$ python3 -q
>>> import numpy as np
>>> from numpy import linalg as LA
>>> np.set_printoptions(suppress=True, linewidth=200)
>>> rng = np.random.default_rng(78188)
>>> J = np.eye(6, dtype=int)[rng.permutation(6)] * np.array([2, 4, -5, 5, 1, 2])
>>> J
array([[ 0,  4,  0,  0,  0,  0],
       [ 0,  0, -5,  0,  0,  0],
       [ 2,  0,  0,  0,  0,  0],
       [ 0,  0,  0,  0,  1,  0],
       [ 0,  0,  0,  0,  0,  2],
       [ 0,  0,  0,  5,  0,  0]])
>>> # splits into 2 blocks
>>> J @ J.T
array([[16,  0,  0,  0,  0,  0],
       [ 0, 25,  0,  0,  0,  0],
       [ 0,  0,  4,  0,  0,  0],
       [ 0,  0,  0,  1,  0,  0],
       [ 0,  0,  0,  0,  4,  0],
       [ 0,  0,  0,  0,  0, 25]])
>>> np.round(LA.norm(J, axis=0), 2)
array([2., 4., 5., 5., 1., 2.])
>>> J.T @ J
array([[ 4,  0,  0,  0,  0,  0],
       [ 0, 16,  0,  0,  0,  0],
       [ 0,  0, 25,  0,  0,  0],
       [ 0,  0,  0, 25,  0,  0],
       [ 0,  0,  0,  0,  1,  0],
       [ 0,  0,  0,  0,  0,  4]])
>>> idx = rng.permutation(6)
>>> idx
array([5, 3, 0, 4, 2, 1])
>>> B = J[idx][:, idx]
>>> np.round(np.sort(np.abs(LA.eigvals(B))), 2)
array([2.15, 2.15, 2.15, 3.42, 3.42, 3.42])
>>> B
array([[ 0,  5,  0,  0,  0,  0],
       [ 0,  0,  0,  1,  0,  0],
       [ 0,  0,  0,  0,  0,  4],
       [ 2,  0,  0,  0,  0,  0],
       [ 0,  0,  2,  0,  0,  0],
       [ 0,  0,  0,  0, -5,  0]])
>>> w1 = np.array([[0, 4, 3], [4, 5, 2], [1, 3, 3], [3, 4, 1], [2, 3, 4], [3, 4, 0]])
>>> beta = np.array([-1, -3, -1])
>>> H = np.maximum(B @ w1 + beta, 0)
>>> np.round((H > 0).mean(axis=0), 2)
array([0.67, 0.83, 0.5 ])
>>> LA.matrix_rank(H)
np.int64(3)
>>> H
array([[19, 22,  9],
       [ 2,  1,  0],
       [11, 13,  0],
       [ 0,  5,  5],
       [ 1,  3,  5],
       [ 0,  0,  0]])
>>> (H > 0).astype(int)
array([[1, 1, 1],
       [1, 1, 0],
       [1, 1, 0],
       [0, 1, 1],
       [1, 1, 1],
       [0, 0, 0]])
>>> Z = np.array([[2, 0], [1, 1], [0, 3]])
>>> w1 @ Z
array([[ 4, 13],
       [13, 11],
       [ 5, 12],
       [10,  7],
       [ 7, 15],
       [10,  4]])
>>> (H @ Z).round(6).argmax(axis=1)
array([0, 0, 0, 1, 1, 0])
>>> H @ Z
array([[60, 49],
       [ 5,  1],
       [35, 13],
       [ 5, 20],
       [ 5, 18],
       [ 0,  0]])
>>> Q, evecs = LA.qr(H[:, :1])[0], LA.qr(H[:, 1:])[0]
>>> s = LA.svd(Q.T @ evecs, compute_uv=False)
>>> s.round(2)
array([0.99])
>>> round(LA.norm(Q @ Q.T - evecs @ evecs.T, 2), 2)
np.float64(1.0)
>>> arr = np.array([[5.05, 0.0, 3.0, 0.0, 2.0],
...     [3.0, 2.05, 5.0, 0.0, 5.0],
...     [2.0, 5.0, 0.05, 2.0, 0.0],
...     [3.0, 3.0, 1.0, 5.05, 2.0],
...     [5.0, 0.0, 3.0, 0.0, 2.05]])
>>> vec = np.array([3, 3, 2, 0, 5, 4])
>>> y = J @ vec
>>> y
array([ 12, -10,   6,   5,   8,   0])
>>> np.round(LA.solve(J, y + J[:, 4]), 2)
array([3., 3., 2., 0., 6., 4.])
>>> np.round(LA.solve(J.T, J[3]), 2)
array([ 0., -0.,  0.,  1.,  0.,  0.])
>>> LA.matrix_rank(arr)
np.int64(5)
>>> np.zeros(5, 5)
Traceback (most recent call last):
  File "<python-input-37>", line 1, in <module>
    np.zeros(5, 5)
    ~~~~~~~~^^^^^^
TypeError: Cannot interpret '5' as a data type
>>> arr.shape
(5, 5)
>>> np.round(arr - arr[0], 2)
array([[ 0.  ,  0.  ,  0.  ,  0.  ,  0.  ],
       [-2.05,  2.05,  2.  ,  0.  ,  3.  ],
       [-3.05,  5.  , -2.95,  2.  , -2.  ],
       [-2.05,  3.  , -2.  ,  5.05,  0.  ],
       [-0.05,  0.  ,  0.  ,  0.  ,  0.05]])
>>> data = np.array([[86, 43, 42], [43, 63, 41], [42, 41, 46]])
>>> # symmetric, so the eigenvalues are real
>>> B = LA.inv(data)
>>> np.round(LA.det(data) * B, 2)
array([[ 1217.,  -256.,  -883.],
       [ -256.,  2192., -1720.],
       [ -883., -1720.,  3569.]])
>>> np.round(LA.slogdet(data)[0], 2)
np.float64(1.0)
>>> round(LA.det(data) * LA.det(B), 2)
np.float64(1.0)
>>> np.round(LA.inv(B), 2)
array([[86., 43., 42.],
       [43., 63., 41.],
       [42., 41., 46.]])
>>> idx = rng.permutation(5)
>>> idx
array([0, 3, 2, 4, 1])
>>> B = arr[idx][:, idx]
>>> np.allclose(B, arr)
False
>>> np.diag(B)
array([5.05, 5.05, 0.05, 2.05, 2.05])
>>> B
array([[5.05, 0.  , 3.  , 2.  , 0.  ],
       [3.  , 5.05, 1.  , 2.  , 3.  ],
       [2.  , 2.  , 0.05, 0.  , 5.  ],
       [5.  , 0.  , 3.  , 2.05, 0.  ],
       [3.  , 0.  , 5.  , 5.  , 2.05]])
>>> (B - B.T) / 2
array([[ 0. , -1.5,  0.5, -1.5, -1.5],
       [ 1.5,  0. , -0.5,  1. ,  1.5],
       [-0.5,  0.5,  0. , -1.5,  0. ],
       [ 1.5, -1. ,  1.5,  0. , -2.5],
       [ 1.5, -1.5,  0. ,  2.5,  0. ]])
>>> assert B == B.T
Traceback (most recent call last):
  File "<python-input-54>", line 1, in <module>
    assert B == B.T
           ^^^^^^^^
ValueError: The truth value of an array with more than one element is ambiguous. Use a.any() or a.all()
>>> np.allclose(B, B.T)
False
>>> np.trace(B)
np.float64(14.25)
>>> low = LA.cholesky(data)
>>> low.round(2)
array([[9.27, 0.  , 0.  ],
       [4.64, 6.44, 0.  ],
       [4.53, 3.1 , 3.98]])
>>> E = np.load("a.npy")
>>> E.round(2)
array([[-3.94, -1.93,  2.4 ],
       [ 0.15,  2.02,  4.57],
       [-1.6 ,  0.77,  4.67],
       [-3.72, -1.53,  2.98],
       [ 3.26,  0.89, -3.69],
       [-3.92, -1.89,  2.46],
       [ 2.16,  3.02,  3.35],
       [ 0.23,  2.08,  4.54],
       [ 2.89,  3.21,  2.52],
       [ 3.41,  3.25,  1.69],
       [ 1.31, -1.  , -4.72],
       [ 3.91,  1.87, -2.5 ],
       [ 2.07, -0.35, -4.54],
       [ 3.05,  3.24,  2.29]])
>>> Ac = E - E.mean(axis=0)
>>> evecs = LA.svd(Ac)[2][:2]
>>> B = Ac - Ac @ evecs.T @ evecs
>>> np.round(B.std(axis=0), 2) + 0
array([0., 0., 0.])
>>> np.round((Ac @ evecs.T).std(axis=0), 2)
array([3.72, 2.92])
>>> LA.norm(B, axis=1).round(6).argmax()
np.int64(0)
>>> np.unique(E.round(6), axis=0).shape
(14, 3)
>>> np.abs(np.diag(LA.qr(E)[1])) > 1e-9
array([ True,  True, False])
>>> LA.lstsq(E[:-1].T, E[-1])[2]
np.int32(2)
>>> np.allclose(E[:-1].T @ LA.lstsq(E[:-1].T, E[-1])[0], E[-1])
True
>>> round(float(np.trace(LA.pinv(E) @ E)), 2)
2.0
>>> M = np.array([[1, 2, 9, 5],
...     [-3, -3, 9, 2],
...     [16, 23, 36, 29],
...     [-3, -6, -27, -15],
...     [-16, -23, -36, -29]])
>>> M
array([[  1,   2,   9,   5],
       [ -3,  -3,   9,   2],
       [ 16,  23,  36,  29],
       [ -3,  -6, -27, -15],
       [-16, -23, -36, -29]])
>>> Uu, s, Vh = LA.svd(M)
>>> np.argmax(s[:-1] / (s[1:] + 1e-6)) + 1
np.int64(2)
>>> B = Uu[:, :2] @ np.diag(s[:2]) @ Vh[:2]
>>> LA.matrix_rank(B)
np.int64(2)
>>> np.round(np.abs(M - B).max(), 2)
np.float64(0.0)
>>> B.round(2)
array([[  1.,   2.,   9.,   5.],
       [ -3.,  -3.,   9.,   2.],
       [ 16.,  23.,  36.,  29.],
       [ -3.,  -6., -27., -15.],
       [-16., -23., -36., -29.]])
>>> round(float(LA.norm(M - B, 2)), 2), round(float(s[2]), 2)
(0.0, 0.0)
>>> X = np.loadtxt("mat.csv", delimiter=",")
>>> X.round(2)
array([[  6.06,  -3.42,   7.76,   0.95, -15.32],
       [  5.87,  -2.26,   6.88,   2.59,  -9.62],
       [  5.85,  -2.23,   6.85,   2.62,  -9.46],
       [  5.51,  -1.74,   6.16,   3.11,  -6.75],
       [  5.31,  -1.57,   5.83,   3.22,  -5.74],
       [  4.87,  -1.3 ,   5.16,   3.28,  -4.06],
       [  4.59,  -1.18,   4.77,   3.23,  -3.26],
       [  4.05,  -1.01,   4.06,   3.03,  -2.09],
       [  3.12,  -0.82,   2.95,   2.46,  -0.81],
       [  2.59,  -0.74,   2.37,   2.08,  -0.37],
       [  2.48,  -0.72,   2.25,   1.99,  -0.3 ],
       [  2.43,  -0.72,   2.2 ,   1.95,  -0.27],
       [  2.39,  -0.71,   2.15,   1.92,  -0.24],
       [  2.18,  -0.68,   1.93,   1.75,  -0.13],
       [  0.95,  -0.42,   0.75,   0.73,   0.16],
       [  0.93,  -0.41,   0.73,   0.71,   0.16],
       [  0.7 ,  -0.34,   0.54,   0.53,   0.15],
       [  0.53,  -0.27,   0.4 ,   0.39,   0.13],
       [  0.3 ,  -0.17,   0.21,   0.21,   0.08],
       [ -0.23,   0.17,  -0.14,  -0.14,  -0.09],
       [ -0.41,   0.35,  -0.23,  -0.23,  -0.17],
       [ -0.17,   4.59,   1.69,   2.56,  -0.13],
       [  3.4 ,  10.91,   7.15,  10.54,   3.02],
       [  3.69,  11.35,   7.57,  11.17,   3.31],
       [  4.06,  11.9 ,   8.09,  11.94,   3.68],
       [  5.01,  13.27,   9.39,  13.9 ,   4.64],
       [  6.09,  14.79,  10.86,  16.12,   5.76],
       [  7.06,  16.11,  12.14,  18.08,   6.78],
       [  7.44,  16.62,  12.65,  18.85,   7.19],
       [  8.38,  17.88,  13.89,  20.76,   8.21],
       [  9.82,  19.77,  15.77,  23.64,   9.8 ]])
>>> round(np.trace(LA.pinv(X) @ X), 2)
np.float64(3.0)
>>> np.unique(X.round(6), axis=0).shape
(31, 5)
>>> np.abs(np.diag(LA.qr(X)[1])) > 1e-9
array([ True,  True,  True, False, False])
>>> np.allclose(X[:-1].T @ LA.lstsq(X[:-1].T, X[-1])[0], X[-1])
True
>>> f, r1 = X[25], X[21]
>>> np.round(f @ f, 2)
np.float64(504.1)
>>> p = (f @ r1) / (f @ f) * f
>>> round(float((r1 - p) @ f), 2)
-0.0
>>> round(LA.norm(f + r1) ** 2 + LA.norm(f - r1) ** 2, 2)
np.float64(1069.28)
>>> Uu, s, Vh = LA.svd(X)
>>> np.argmax(s[:-1] / (s[1:] + 1e-6)) + 1
np.int64(3)
>>> s.round(2) + 0
array([80.75, 32.85,  8.19,  0.  ,  0.  ])
>>> B = Uu[:, :3] @ np.diag(s[:3]) @ Vh[:3]
>>> round(np.abs(X - B).max(), 2)
np.float64(0.0)
>>> round(LA.norm(X - B) / LA.norm(X), 2)
np.float64(0.0)
>>> Ac = X - X.mean(axis=0)
>>> evecs = LA.svd(Ac)[2][:3]
>>> B = Ac - Ac @ evecs.T @ evecs
>>> np.round(np.diag(evecs.T @ evecs), 2)
array([0.43, 0.84, 0.38, 0.43, 0.93])
>>> feats = np.load("run0.npy")
>>> feats
array([[ 1, -1, -1,  1,  1, -1, -1,  1],
       [ 1,  1, -1, -1,  1,  1, -1, -1],
       [ 1,  1,  1,  1, -1, -1, -1, -1],
       [ 1,  1, -1, -1, -1, -1,  1,  1]])
>>> B = feats / LA.norm(feats, axis=1, keepdims=True)
>>> cov = B @ B.T
>>> np.argwhere(np.triu(np.abs(cov) > 0.95, 1))
array([], shape=(0, 2), dtype=int64)
>>> (np.abs(cov) > 0.9).astype(int)
array([[1, 0, 0, 0],
       [0, 1, 0, 0],
       [0, 0, 1, 0],
       [0, 0, 0, 1]])
>>> LA.norm(feats, axis=1).argmax()
np.int64(0)
>>> np.round(LA.norm(feats, 2), 2)
np.float64(2.83)
>>> np.round(LA.norm(feats, axis=0), 2)
array([2., 2., 2., 2., 2., 2., 2., 2.])
>>> np.round(LA.norm(feats[2] - feats[3]), 2)
np.float64(4.0)
>>> np.round(LA.norm(feats, 1), 2), round(float(LA.norm(feats, np.inf)), 2)
(np.float64(4.0), 8.0)
>>> K = np.loadtxt("test12.csv", delimiter=",")
>>> K
array([[ 4.,  4.,  4.,  4.,  4.,  4.],
       [ 4.,  8.,  8.,  8.,  8.,  8.],
       [ 4.,  8., 12., 12., 12., 12.],
       [ 4.,  8., 12., 16., 16., 16.],
       [ 4.,  8., 12., 16., 20., 20.],
       [ 4.,  8., 12., 16., 20., 24.]])
>>> # equal to its transpose
>>> idx = rng.permutation(6)
>>> B = K[:, idx] * rng.choice([-1, 1], 6)
>>> B
array([[ -4.,   4.,  -4.,   4.,   4.,  -4.],
       [ -8.,   8.,  -8.,   4.,   8.,  -8.],
       [-12.,  12., -12.,   4.,  12.,  -8.],
       [-12.,  16., -16.,   4.,  16.,  -8.],
       [-12.,  16., -20.,   4.,  20.,  -8.],
       [-12.,  16., -24.,   4.,  20.,  -8.]])
>>> Uu, _, Vh = LA.svd(K.T @ B)
>>> np.round(Uu @ Vh, 2) + 0
array([[ 0.,  0.,  0.,  1.,  0.,  0.],
       [ 0.,  0.,  0.,  0.,  0., -1.],
       [-1.,  0.,  0.,  0.,  0.,  0.],
       [ 0.,  1.,  0.,  0.,  0.,  0.],
       [ 0.,  0.,  0.,  0.,  1.,  0.],
       [ 0.,  0., -1.,  0.,  0.,  0.]])
>>> f = np.array([1, 0, 0, 2, 2, 1])
>>> B = K + np.outer(f, np.eye(6)[0])
>>> B
array([[ 5.,  4.,  4.,  4.,  4.,  4.],
       [ 4.,  8.,  8.,  8.,  8.,  8.],
       [ 4.,  8., 12., 12., 12., 12.],
       [ 6.,  8., 12., 16., 16., 16.],
       [ 6.,  8., 12., 16., 20., 20.],
       [ 5.,  8., 12., 16., 20., 24.]])
